% ipython --no-banner

In [1]: import numpy as np

In [2]: import numpy.linalg as la

In [3]: np.set_printoptions(suppress=True, linewidth=160)

In [4]: def rnd(a):
   ...:     return np.round(a, 1) + 0
   ...: 

In [5]: E = np.loadtxt("block10.csv", delimiter=",")

In [6]: E
Out[6]: 
array([[ 0., -1.,  2., -1.],
       [ 1.,  0.,  1.,  1.],
       [-2., -1.,  0., -2.],
       [ 1., -1.,  2.,  0.]])

In [7]: [round(float(x), 1) for x in la.svd(E, compute_uv=False)[:3]]
Out[7]: [3.5, 3.5, 0.3]

In [8]: la.cond(E) > 100
Out[8]: np.False_

In [9]: round(np.log10(la.cond(E)))
Out[9]: 1

In [10]: A2 = la.invert(E)
---------------------------------------------------------------------------
AttributeError                            Traceback (most recent call last)
Cell In[10], line 1
----> 1 A2 = la.invert(E)

AttributeError: module 'numpy.linalg' has no attribute 'invert'

In [11]: A2 = la.inv(E)

In [12]: rnd(la.inv(A2))
Out[12]: 
array([[ 0., -1.,  2., -1.],
       [ 1.,  0.,  1.,  1.],
       [-2., -1.,  0., -2.],
       [ 1., -1.,  2.,  0.]])

In [13]: U, sv, Vh = la.svd(E)

In [14]: rnd(sv)
Out[14]: array([3.5, 3.5, 0.3, 0.3])

In [15]: np.argmax(sv[:-1] / (sv[1:] + 1e-6)) + 1
Out[15]: np.int64(2)

In [16]: A2 = U[:, :2] @ np.diag(sv[:2]) @ Vh[:2]

In [17]: rnd(np.abs(E - A2).max())
Out[17]: np.float64(0.2)

In [18]: rnd(la.norm(E - A2) / la.norm(E))
Out[18]: np.float64(0.1)

In [19]: rnd(la.norm(E - A2, 2)), rnd(sv[2])
Out[19]: (np.float64(0.3), np.float64(0.3))

In [20]: np.kron(np.eye(2, dtype=int), E)
Out[20]: 
array([[ 0., -1.,  2., -1.,  0., -0.,  0., -0.],
       [ 1.,  0.,  1.,  1.,  0.,  0.,  0.,  0.],
       [-2., -1.,  0., -2., -0., -0.,  0., -0.],
       [ 1., -1.,  2.,  0.,  0., -0.,  0.,  0.],
       [ 0., -0.,  0., -0.,  0., -1.,  2., -1.],
       [ 0.,  0.,  0.,  0.,  1.,  0.,  1.,  1.],
       [-0., -0.,  0., -0., -2., -1.,  0., -2.],
       [ 0., -0.,  0.,  0.,  1., -1.,  2.,  0.]])

In [21]: rnd(np.poly(E))
Out[21]: array([ 1.,  0., 12.,  0.,  1.])
